$ ipython --no-banner

In [1]: import numpy as np

In [2]: from numpy import linalg as LA

In [3]: np.set_printoptions(precision=2, suppress=True, linewidth=160, sign=" ")

In [4]: K = np.load("a.npy")

In [5]: print(K)
[[ 0 -1]
 [-1  0]]

In [6]: # equal to its transpose

In [7]: ev, V = LA.eigh(K)

In [8]: x0 = np.array([-8, -3])

In [9]: print(LA.eigvalsh(K[1:, 1:]))
[ 0.]

In [10]: print((np.sign(V[:, -1].round(6)) == np.sign(V[0, -1].round(6))).astype(int))
[ 1  0]

In [11]: print(np.abs(K).sum(axis=1).max(), np.abs(ev).max())
1 1.0

In [12]: proj = np.triu(np.array([[-5, -2], [-3, 0]]), 1) + np.eye(2)

In [13]: M2 = proj @ K @ LA.inv(proj)

In [14]: print(np.trace(M2), np.trace(K))
0.0 0

In [15]: print(proj @ K - K @ proj)
[[ 2.  0.]
 [ 0. -2.]]

In [16]: print(round(float(LA.det(M2)), 2))
-1.0

In [17]: print(np.poly(M2))
[ 1.  0. -1.]

In [18]: print(M2)
[[ 2.  3.]
 [-1. -2.]]

In [19]: print(round(LA.det(K[::-1]), 2))
1.0

In [20]: ev, V = LA.eigh(K)

In [21]: print(np.abs(V[:, -1]))
[ 0.71  0.71]

In [22]: print(ev)
[-1.  1.]

In [23]: print(ev.sum(), np.trace(K))
0.0 0

In [24]: print(np.round(V.T @ V, 2) + 0)
[[ 1.  0.]
 [ 0.  1.]]

In [25]: print((ev > 1e-8).sum(), (ev < -1e-8).sum())
1 1

In [26]: print(np.unique(ev.round(6) + 0, return_counts=True)[1])
[ 1  1]

In [27]: J = np.load("mat.npy")

In [28]: print(J)
[[-0.35  0.34  0.21 -0.24 -0.21  0.46  0.4   0.49]
 [ 0.28 -0.21 -0.29  0.09 -0.72 -0.19  0.48 -0.02]
 [-0.14 -0.17 -0.49  0.42  0.03  0.71 -0.04 -0.19]
 [-0.32  0.52 -0.65 -0.12 -0.13 -0.3  -0.26  0.09]
 [-0.46  0.22  0.43  0.46 -0.39 -0.12 -0.1  -0.42]
 [ 0.32  0.48 -0.02  0.6   0.35 -0.14  0.37  0.18]
 [-0.6  -0.49 -0.12  0.2   0.26 -0.35  0.29  0.28]
 [ 0.14 -0.15  0.11  0.36 -0.28  0.01 -0.55  0.66]]

In [29]: # orthonormal columns

In [30]: print(LA.svd(J, compute_uv=False))
[ 1.  1.  1.  1.  1.  1.  1.  1.]
